$ python -q
>>> import numpy as np
>>> np.set_printoptions(precision=1, suppress=True, linewidth=140)
>>> rnd = lambda a: np.round(a, 1) + 0
>>> rng = np.random.default_rng(85445)
>>> W0 = np.triu(rng.random((3, 3)) < 0.8, 1).astype(int)
>>> W0 = W0 + W0.T
>>> W0
array([[0, 0, 1],
       [0, 0, 1],
       [1, 1, 0]])
>>> T = np.stack([W0, -2 * W0, W0[::-1]])
>>> T.sum(axis=0)
array([[ 1,  1, -1],
       [ 0,  0,  0],
       [-1, -1,  1]])
>>> np.linalg.matrix_rank(T.reshape(3, -1))
np.int64(2)
>>> rnd(np.linalg.det(T))
array([0., 0., 0.])
>>> left, s, Vh = np.linalg.svd(W0)
>>> np.argmax(s[:-1] / (s[1:] + 1e-6)) + 1
np.int64(2)
>>> rnd(s)
array([1.4, 1.4, 0. ])
>>> other = left[:, :2] @ np.diag(s[:2]) @ Vh[:2]
>>> np.linalg.matrix_rank(W0, rtol=0.05)
np.int64(2)
>>> np.abs(W0 - other).max()
np.float64(0.0)
>>> np.linalg.matrix_rank(other)
np.int64(2)
>>> E = np.load("dump.npy")
>>> E
array([[ 0.,  0.,  1.,  0., -1.],
       [ 0.,  0.,  3., -2.,  1.],
       [ 1.,  3.,  0.,  0.,  0.],
       [ 0., -2.,  0.,  0.,  0.],
       [-1.,  1.,  0.,  0.,  0.]])
>>> # symmetric, so the eigenvalues are real
>>> left, s, Vh = np.linalg.svd(E)
>>> V = Vh[:(s > 1e-8).sum()]
>>> x0 = E[2] + -1 * E[1] + rng.integers(2) * np.eye(5)[0]
>>> x0
array([ 2.,  3., -3.,  2., -1.])
>>> rnd(V.T @ V)
array([[ 1. ,  0. ,  0. ,  0. ,  0. ],
       [ 0. ,  1. ,  0. ,  0. ,  0. ],
       [ 0. ,  0. ,  0.8, -0.3, -0.2],
       [ 0. ,  0. , -0.3,  0.3, -0.3],
       [ 0. ,  0. , -0.2, -0.3,  0.8]])
>>> rnd(np.diag(V.T @ V))
array([1. , 1. , 0.8, 0.3, 0.8])
>>> np.allclose(V.T @ V @ x0, x0)
True
>>> np.linalg.matrix_rank(np.vstack([E, x0]))
np.int64(4)
